>>> import numpy as np
>>> np.set_printoptions(precision=3, suppress=True, linewidth=140, legacy="1.25")
>>> m1 = np.load("run6.npy")
>>> m1
array([[ -6,  -5,   3,   9,   7,  -4,   6,  -3],
       [  3, -26,  36,  17,   4,   1, -22,  -4],
       [  0,   0,   0,   0,   0,   0,   0,   0],
       [-10, -11,  14,  10,   5,   6,  -3,  -2],
       [-14,  -1,   1,  -8,   5,   1,  -6,   1],
       [ 10,  -9,  22,   7,   3,   8,  -5, -14],
       [-11,  -9,  16,   0,   3,  13,  -7,  -7],
       [  2,  -9,   8,   9,   0,  -1,  -9,   6],
       [ -7,  -9,  11,  10,   1,   0,   4,  -5],
       [  0,   0,   0,   0,   0,   0,   0,   0],
       [ -5,   5,  -4, -16,  -5,   8,   8,  -1],
       [-10,  -5,   8,  -1,   9,   9,  -5,  -5],
       [ -6,  -7,   4,   2,  -2,  -3,  12,  -1],
       [  0,  -2,   1,  -7,  -9,   1,   6,   2],
       [  7,  -1,   7,  -1,   5,  -4,  -4,  -6],
       [ -6,   3,   3,  -8,  -2,  11,   0,  -5]])
>>> # row 9 repeats row 2
>>> x0 = np.array([-2, 2, 2, 2, 2, 1, 0, 0])
>>> y = m1 @ x0
>>> try:
...     np.linalg.solve(m1, y)
... except np.linalg.LinAlgError as e:
...     print(e)
... 
Last 2 dimensions of the array must be square
>>> np.round(np.linalg.pinv(m1) @ m1, 3) + 0
array([[1., 0., 0., 0., 0., 0., 0., 0.],
       [0., 1., 0., 0., 0., 0., 0., 0.],
       [0., 0., 1., 0., 0., 0., 0., 0.],
       [0., 0., 0., 1., 0., 0., 0., 0.],
       [0., 0., 0., 0., 1., 0., 0., 0.],
       [0., 0., 0., 0., 0., 1., 0., 0.],
       [0., 0., 0., 0., 0., 0., 1., 0.],
       [0., 0., 0., 0., 0., 0., 0., 1.]])
>>> y
array([ 36,  57,   0,  62,  23,  34,  55,  11,  40,   0, -22,  51,   3, -33,   2,  15])
>>> rng = np.random.default_rng(2)
>>> y = y + 0.02 * rng.normal(size=16)
>>> y
array([ 36.004,  56.99 ,  -0.008,  61.951,  23.036,  34.023,  54.993,  11.015,  40.006,  -0.011, -21.98 ,  50.994,   2.993, -33.016,
         2.009,  14.998])
>>> c, *_ = np.linalg.lstsq(m1, y)
>>> [round(float(np.linalg.norm(np.linalg.solve(m1.T @ m1 + lam * np.eye(8), m1.T @ y))), 2) for lam in (0, 1, 10, 100)]
[4.58, 4.13, 3.56, 2.98]
>>> c
array([-2.   ,  1.997,  1.997,  1.998,  2.   ,  0.998, -0.002, -0.004])
>>> cen = m1 - m1.mean(axis=1)
Traceback (most recent call last):
  File "<python-input-16>", line 1, in <module>
    cen = m1 - m1.mean(axis=1)
          ~~~^~~~~~~~~~~~~~~~~
ValueError: operands could not be broadcast together with shapes (16,8) (16,) 
>>> cen = m1 - m1.mean(axis=0)
>>> Uu, sv, Vt = np.linalg.svd(cen, full_matrices=False)
>>> (np.sign(Uu[:, 0]) == np.sign(Uu[0, 0])).astype(int)
array([1, 0, 1, 0, 1, 0, 0, 0, 0, 1, 1, 0, 1, 1, 1, 1])
>>> np.linalg.matrix_rank(cen)
8
>>> np.round(sv ** 2 / (sv ** 2).sum(), 3) + 0
array([0.604, 0.143, 0.11 , 0.073, 0.05 , 0.017, 0.003, 0.   ])
>>> P = m1 @ np.linalg.solve(m1.T @ m1, m1.T)
>>> np.round(np.linalg.eigvalsh(P), 3) + 0
array([0., 0., 0., 0., 0., 0., 0., 0., 1., 1., 1., 1., 1., 1., 1., 1.])
>>> np.round(P @ m1[:, 0], 3) + 0
array([ -6.,   3.,   0., -10., -14.,  10., -11.,   2.,  -7.,   0.,  -5., -10.,  -6.,   0.,   7.,  -6.])
>>> round(np.trace(P), 3)
8.0
>>> E = np.load("out8.npy")
>>> E
array([[-0.011, -0.006, -0.007,  0.044, -0.044, -0.06 ,  0.017],
       [-0.49 , -2.094,  4.231, -1.468,  6.886, -5.986, -0.944],
       [ 0.378,  1.408, -2.775,  0.971, -4.574,  3.958,  0.563],
       [-0.572, -2.063,  4.13 , -1.552,  6.918, -5.995, -0.932],
       [-0.625, -2.114,  4.175, -1.499,  6.918, -5.988, -0.892],
       [ 0.581,  2.101, -4.232,  1.468, -6.852,  6.037,  0.939],
       [-0.099, -0.001,  0.011, -0.039,  0.023, -0.02 , -0.064],
       [-0.373, -1.298,  2.851, -1.026,  4.606, -3.979, -0.629],
       [ 0.336,  0.754, -1.44 ,  0.509, -2.317,  1.969,  0.281],
       [ 0.655,  2.072, -4.201,  1.531, -6.963,  6.069,  0.991],
       [ 0.533,  2.083, -4.116,  1.539, -6.857,  5.998,  0.971],
       [-0.596, -2.169,  4.211, -1.498,  6.887, -6.044, -0.889],
       [-0.336, -1.463,  2.857, -1.032,  4.667, -3.996, -0.658],
       [-0.28 , -0.689,  1.325, -0.48 ,  2.276, -1.976, -0.293],
       [-0.62 , -2.147,  4.104, -1.601,  6.903, -5.97 , -0.912],
       [ 0.573,  2.13 , -4.174,  1.537, -6.851,  6.052,  0.934],
       [ 0.321,  1.476, -2.923,  1.055, -4.701,  4.037,  0.607],
       [ 0.029, -0.063, -0.023, -0.037,  0.036, -0.01 ,  0.051],
       [ 0.552,  2.022, -4.191,  1.533, -6.888,  6.038,  0.941],
       [ 0.216,  0.69 , -1.364,  0.521, -2.289,  2.015,  0.38 ],
       [-0.584, -2.064,  4.239, -1.57 ,  6.833, -5.922, -1.017],
       [-0.208, -0.649,  1.417, -0.417,  2.271, -2.097, -0.254],
       [-0.468, -1.371,  2.837, -1.111,  4.655, -4.051, -0.661],
       [ 0.185,  0.668, -1.378,  0.53 , -2.334,  2.008,  0.248],
       [-0.42 , -1.294,  2.755, -1.087,  4.545, -4.047, -0.55 ],
       [ 0.061,  0.11 , -0.057,  0.013,  0.091,  0.038,  0.047],
       [ 0.074,  0.013,  0.064, -0.041, -0.055, -0.028,  0.108],
       [-0.634, -2.132,  4.272, -1.378,  6.837, -5.962, -0.926],
       [ 0.085,  0.663, -1.383,  0.523, -2.295,  1.906,  0.319],
       [ 0.266,  0.634, -1.478,  0.449, -2.233,  2.012,  0.243],
       [ 0.364,  1.395, -2.867,  1.128, -4.537,  4.009,  0.626],
       [ 0.04 ,  0.073,  0.025, -0.006, -0.013, -0.084,  0.062]])
>>> P = E @ np.linalg.solve(E.T @ E, E.T)
>>> P @ E[:, 3]
array([ 0.044, -1.468,  0.971, -1.552, -1.499,  1.468, -0.039, -1.026,  0.509,  1.531,  1.539, -1.498, -1.032, -0.48 , -1.601,  1.537,
        1.055, -0.037,  1.533,  0.521, -1.57 , -0.417, -1.111,  0.53 , -1.087,  0.013, -0.041, -1.378,  0.523,  0.449,  1.128, -0.006])
>>> K = np.load("data.npy")
>>> K
array([[ 0.175, -0.105, -0.175,  0.105, -0.175,  0.175,  0.175],
       [-0.105,  0.063,  0.105, -0.063,  0.105, -0.105, -0.105],
       [-0.175,  0.105,  0.175, -0.105,  0.175, -0.175, -0.175],
       [ 0.105, -0.063, -0.105,  0.063, -0.105,  0.105,  0.105],
       [-0.175,  0.105,  0.175, -0.105,  0.175, -0.175, -0.175],
       [ 0.175, -0.105, -0.175,  0.105, -0.175,  0.175,  0.175],
       [ 0.175, -0.105, -0.175,  0.105, -0.175,  0.175,  0.175]])
>>> # applying it twice changes nothing
>>> evals, evecs = np.linalg.eigh(K)
>>> (evals > 1e-8).sum(), (evals < -1e-8).sum()
(1, 0)
>>> np.round(np.linalg.eigvalsh(K + -1 * np.eye(7)), 3) + 0
array([-1., -1., -1., -1., -1., -1.,  0.])
>>> np.round(evecs.T @ K @ evecs, 3) + 0
array([[0., 0., 0., 0., 0., 0., 0.],
       [0., 0., 0., 0., 0., 0., 0.],
       [0., 0., 0., 0., 0., 0., 0.],
       [0., 0., 0., 0., 0., 0., 0.],
       [0., 0., 0., 0., 0., 0., 0.],
       [0., 0., 0., 0., 0., 0., 0.],
       [0., 0., 0., 0., 0., 0., 1.]])
>>> np.abs(evecs[:, -1])
array([0.418, 0.251, 0.418, 0.251, 0.418, 0.418, 0.418])
>>> np.round(evecs.T @ evecs, 3) + 0
array([[1., 0., 0., 0., 0., 0., 0.],
       [0., 1., 0., 0., 0., 0., 0.],
       [0., 0., 1., 0., 0., 0., 0.],
       [0., 0., 0., 1., 0., 0., 0.],
       [0., 0., 0., 0., 1., 0., 0.],
       [0., 0., 0., 0., 0., 1., 0.],
       [0., 0., 0., 0., 0., 0., 1.]])
>>> evecs @ np.diag(evals) @ evecs.T
array([[ 0.175, -0.105, -0.175,  0.105, -0.175,  0.175,  0.175],
       [-0.105,  0.063,  0.105, -0.063,  0.105, -0.105, -0.105],
       [-0.175,  0.105,  0.175, -0.105,  0.175, -0.175, -0.175],
       [ 0.105, -0.063, -0.105,  0.063, -0.105,  0.105,  0.105],
       [-0.175,  0.105,  0.175, -0.105,  0.175, -0.175, -0.175],
       [ 0.175, -0.105, -0.175,  0.105, -0.175,  0.175,  0.175],
       [ 0.175, -0.105, -0.175,  0.105, -0.175,  0.175,  0.175]])
>>> np.abs(evecs[:, -1]).round(6).argmax()
0
>>> np.round(np.linalg.eigvalsh(K @ K), 3) + 0
array([0., 0., 0., 0., 0., 0., 1.])
>>> np.round(np.linalg.svd(K, compute_uv=False), 3) + 0
array([1., 0., 0., 0., 0., 0., 0.])
>>> round(evals.sum(), 3), round(float(np.trace(K)), 3)
(1.0, 1.0)
>>> M2 = K / np.sqrt((K ** 2).mean(axis=1, keepdims=True))
>>> np.linalg.matrix_rank(M2) == np.linalg.matrix_rank(K)
True
>>> M2 = K / np.linalg.norm(K, axis=1, keepdims=True)
>>> C2 = M2 @ M2.T
>>> np.argwhere(np.triu(np.abs(C2) > 0.95, 1))
array([[0, 1],
       [0, 2],
       [0, 3],
       [0, 4],
       [0, 5],
       [0, 6],
       [1, 2],
       [1, 3],
       [1, 4],
       [1, 5],
       [1, 6],
       [2, 3],
       [2, 4],
       [2, 5],
       [2, 6],
       [3, 4],
       [3, 5],
       [3, 6],
       [4, 5],
       [4, 6],
       [5, 6]])
>>> (C2 - 2 * np.eye(7)).round(6).argmax(axis=1)
array([3, 2, 1, 0, 1, 0, 0])
>>> A = np.load("layer14.npy")
>>> A
array([[3, 0, 0, 0, 0, 0],
       [4, 0, 0, 0, 0, 0],
       [4, 0, 1, 0, 0, 0],
       [0, 1, 2, 0, 0, 0],
       [5, 5, 0, 5, 2, 0],
       [0, 4, 0, 1, 3, 0]])
>>> u = np.array([3, 2])
>>> np.cross(A[5, :3], A[4, :3])
array([  0,   0, -20])
>>> np.polyval(u, A[5])
array([ 2, 14,  2,  5, 11,  2])
>>> np.array([np.convolve(row, u, "same") for row in A])
array([[ 9,  6,  0,  0,  0,  0],
       [12,  8,  0,  0,  0,  0],
       [12,  8,  3,  2,  0,  0],
       [ 0,  3,  8,  4,  0,  0],
       [15, 25, 10, 15, 16,  4],
       [ 0, 12,  8,  3, 11,  6]])
>>> Uu, sv, Vt = np.linalg.svd(A)
>>> evecs = Vt[:(sv > 1e-8).sum()]
>>> x0 = A[1] + 3 * A[0] + rng.integers(2) * np.eye(6)[3]
>>> x0
array([13.,  0.,  0.,  1.,  0.,  0.])
>>> np.round(evecs.T @ evecs, 3) + 0
array([[1., 0., 0., 0., 0., 0.],
       [0., 1., 0., 0., 0., 0.],
       [0., 0., 1., 0., 0., 0.],
       [0., 0., 0., 1., 0., 0.],
       [0., 0., 0., 0., 1., 0.],
       [0., 0., 0., 0., 0., 0.]])
>>> round(np.linalg.norm(x0 - evecs.T @ evecs @ x0), 3)
0.0
>>> np.allclose(evecs.T @ evecs @ x0, x0)
True
>>> np.linalg.matrix_rank(np.vstack([A, x0]))
5
>>> np.diag(evecs.T @ evecs)
array([1., 1., 1., 1., 1., 0.])
>>> F = np.load("dump.npy")
>>> F
array([[-2, -2, -2, -2],
       [-2, -4, -4, -4],
       [-2, -4, -6, -6],
       [-2, -4, -6, -8]])
>>> # symmetric
>>> M2 = F[0, 0] * F[1:] - np.outer(F[1:, 0], F[0])
>>> M2
array([[ 0,  4,  4,  4],
       [ 0,  4,  8,  8],
       [ 0,  4,  8, 12]])
>>> np.linalg.matrix_rank(M2), np.linalg.matrix_rank(F)
(3, 4)
>>> F[:, 0] / F[0, 0]
array([1., 1., 1., 1.])
>>> W0 = np.loadtxt("mat.csv", delimiter=",")
>>> W0
array([[ -0.873,  -3.677,   2.766,   3.683,   1.833,  -2.685,   3.67 ,  -0.919],
       [  2.318,   9.175,  -6.799,  -9.314,  -4.626,   6.796,  -9.048,   2.291],
       [ -1.706,  -6.847,   5.14 ,   6.847,   3.292,  -5.024,   6.727,  -1.639],
       [ -0.065,  -0.332,   0.327,   0.433,   0.202,  -0.17 ,   0.45 ,  -0.023],
       [  1.043,   3.966,  -3.017,  -3.864,  -1.996,   2.969,  -3.977,   1.084],
       [ -0.051,  -0.527,   0.376,   0.505,   0.24 ,  -0.395,   0.504,  -0.129],
       [ -0.812,  -3.318,   2.511,   3.297,   1.66 ,  -2.599,   3.419,  -0.79 ],
       [ -0.565,  -2.335,   1.811,   2.408,   1.168,  -1.817,   2.355,  -0.576],
       [ -0.496,  -1.767,   1.469,   1.846,   0.952,  -1.5  ,   1.779,  -0.483],
       [  1.98 ,   8.091,  -6.094,  -8.131,  -4.084,   6.023,  -8.17 ,   2.048],
       [  0.01 ,  -0.666,   0.285,   0.565,   0.267,  -0.488,   0.454,  -0.168],
       [  0.698,   2.906,  -2.219,  -2.909,  -1.438,   2.273,  -2.951,   0.701],
       [  1.871,   7.603,  -5.636,  -7.512,  -3.74 ,   5.693,  -7.542,   1.873],
       [ -2.542, -10.412,   7.721,  10.253,   5.187,  -7.829,  10.344,  -2.619],
       [ -0.192,  -0.495,   0.434,   0.468,   0.211,  -0.347,   0.478,  -0.17 ],
       [ -0.157,  -0.606,   0.368,   0.527,   0.328,  -0.46 ,   0.561,  -0.118],
       [ -2.144,  -8.521,   6.386,   8.587,   4.333,  -6.447,   8.658,  -2.196],
       [ -0.058,  -0.105,   0.01 ,   0.053,   0.066,  -0.038,   0.106,  -0.013],
       [ -0.241,  -0.608,   0.362,   0.518,   0.306,  -0.434,   0.644,  -0.148],
       [ -0.183,  -1.07 ,   0.862,   1.123,   0.621,  -0.825,   1.13 ,  -0.334],
       [  0.583,   2.476,  -1.798,  -2.668,  -1.31 ,   1.953,  -2.532,   0.633],
       [  0.118,   0.695,  -0.464,  -0.674,  -0.379,   0.436,  -0.672,   0.234],
       [  1.389,   5.954,  -4.397,  -5.933,  -2.967,   4.463,  -5.938,   1.478],
       [ -2.906, -11.54 ,   8.712,  11.532,   5.856,  -8.734,  11.563,  -2.851]])
>>> x0 = np.array([-1, 2, 0, 0, 1, -1, 2])
>>> y = E @ x0
>>> np.round(np.linalg.lstsq(E, y)[0], 3) + 0
array([-1.,  2.,  0.,  0.,  1., -1.,  2.])
>>> np.round(np.linalg.solve(E.T @ E, E.T @ y), 3) + 0
array([-1.,  2.,  0.,  0.,  1., -1.,  2.])
>>> y = y + 0.3 * rng.normal(size=32)
>>> y
array([-0.133,  7.324, -5.236,  7.747,  7.575, -7.291,  0.135,  4.801, -2.317, -6.944, -7.772,  6.892,  4.306,  2.82 ,  7.414, -7.024,
       -4.676,  0.056, -7.467, -2.431,  7.438,  2.431,  4.983, -2.622,  5.864,  0.077, -0.183,  7.148, -2.031, -2.828, -4.471, -0.261])
>>> c, *_ = np.linalg.lstsq(E, y)
>>> np.round(np.linalg.norm(y - E @ c), 3)
1.551
>>> [round(float(np.linalg.norm(np.linalg.solve(E.T @ E + lam * np.eye(7), E.T @ y))), 2) for lam in (0, 1, 10, 100)]
[3.74, 0.76, 0.7, 0.66]
>>> c.round()
array([-2.,  2., -2., -0.,  2., -1.,  1.])
